% python3 -q
>>> import numpy as np
>>> np.set_printoptions(precision=1, suppress=True, linewidth=100)
>>> A2 = np.array([[-5, -5, -1]])
>>> mat = A2.T @ A2
>>> mat
array([[25, 25,  5],
       [25, 25,  5],
       [ 5,  5,  1]])
>>> t3 = np.stack([mat, 2 * mat, mat[::-1]])
>>> np.linalg.det(t3)
array([0., 0., 0.])
>>> np.linalg.matrix_rank(t3)
array([1, 1, 1])
>>> (t3 @ mat.T).shape
(3, 3, 3)
>>> t3.shape
(3, 3, 3)
>>> A2 = mat[0, 0] * mat[1:] - np.outer(mat[1:, 0], mat[0])
>>> A2
array([[0, 0, 0],
       [0, 0, 0]])
>>> np.flatnonzero(~A2.round(6).any(axis=1))
array([0, 1])
>>> round(np.abs(np.linalg.eigvals(mat)).max(), 1)
np.float64(51.0)
>>> mat @ mat
array([[1275, 1275,  255],
       [1275, 1275,  255],
       [ 255,  255,   51]])
>>> round(np.linalg.det(mat), 1)
np.float64(0.0)
>>> np.allclose(mat, mat.T)
True
>>> np.trace(mat)
np.int64(51)
>>> (mat - mat.T) / 2
array([[0., 0., 0.],
       [0., 0., 0.],
       [0., 0., 0.]])
>>> left, s, vt = np.linalg.svd(mat)
>>> V = vt[:(s > 1e-8).sum()]
>>> rng = np.random.default_rng(8236)
>>> x = mat[1] + 5 * mat[0] + rng.integers(2) * np.eye(3)[0]
>>> x
array([150., 150.,  30.])
>>> np.linalg.matrix_rank(np.vstack([mat, x]))
np.int64(1)
>>> np.round(np.linalg.norm(x - V.T @ V @ x), 1)
np.float64(0.0)
>>> np.allclose(V.T @ V @ x, x)
True
>>> np.round(V.T @ V, 1) + 0
array([[0.5, 0.5, 0.1],
       [0.5, 0.5, 0.1],
       [0.1, 0.1, 0. ]])
>>> J = np.load("w.npy")
>>> J
array([[-2,  2],
       [-1, -1]])
>>> x = np.array([0, 2])
>>> J @ np.ones(2)
array([ 0., -2.])
>>> np.linalg.norm(J @ x) <= np.linalg.norm(J, 2) * np.linalg.norm(x) + 1e-9
np.True_
>>> J @ np.eye(2)[0]
array([-2., -1.])
>>> A2 = J / np.linalg.norm(J, axis=1, keepdims=True)
>>> C2 = A2 @ A2.T
>>> np.argwhere(np.triu(np.abs(C2) > 0.95, 1))
array([], shape=(0, 2), dtype=int64)
>>> C2.round(1) + 0
array([[1., 0.],
       [0., 1.]])
>>> (np.abs(C2) > 0.9).astype(int)
array([[1, 0],
       [0, 1]])
>>> C2[1].round(1) + 0
array([0., 1.])
>>> (C2 - 2 * np.eye(2)).round(6).argmax(axis=1)
array([1, 0])
>>> np.degrees(np.arccos(np.clip(C2[1, 0], -1, 1)))
np.float64(90.0)
>>> q, V = np.linalg.qr(J[:, :1])[0], np.linalg.qr(J[:, 1:])[0]
>>> s = np.linalg.svd(q.T @ V, compute_uv=False)
>>> round(float(np.linalg.norm(q @ q.T - V @ V.T, 2)), 1)
0.8
>>> (s > 0.9).sum()
np.int64(0)
>>> np.degrees(np.arccos(s.clip(0, 1)))
array([53.1])
>>> C2 = J.T @ J
>>> np.allclose(C2, C2.T)
True
>>> np.trace(C2), (J ** 2).sum()
(np.int64(10), np.int64(10))
>>> np.linalg.matrix_rank(C2)
np.int64(2)
>>> np.linalg.eigvalsh(C2)[::-1]
array([8., 2.])
>>> C2
array([[ 5, -3],
       [-3,  5]])
>>> hat = np.triu(np.array([[1, 1], [1, 1]]), 1) + np.eye(2)
>>> A2 = hat @ J @ np.linalg.inv(hat)
>>> np.linalg.matrix_rank(A2)
np.int64(2)
>>> np.poly(A2)
array([1., 3., 4.])
>>> m1 = np.array([[0, 0, 0], [0, -3, -1], [0, -3, -1]])
>>> m1 @ m1
array([[ 0,  0,  0],
       [ 0, 12,  4],
       [ 0, 12,  4]])
>>> round(np.linalg.det(m1), 1)
np.float64(0.0)
>>> (np.linalg.matrix_power((m1 != 0) + (m1.T != 0) + np.eye(3), 3) > 0).astype(int)
array([[1, 0, 0],
       [0, 1, 1],
       [0, 1, 1]])
>>> np.flatnonzero(np.linalg.matrix_power((m1 != 0) + (m1.T != 0) + np.eye(3), 3)[0])
array([0])
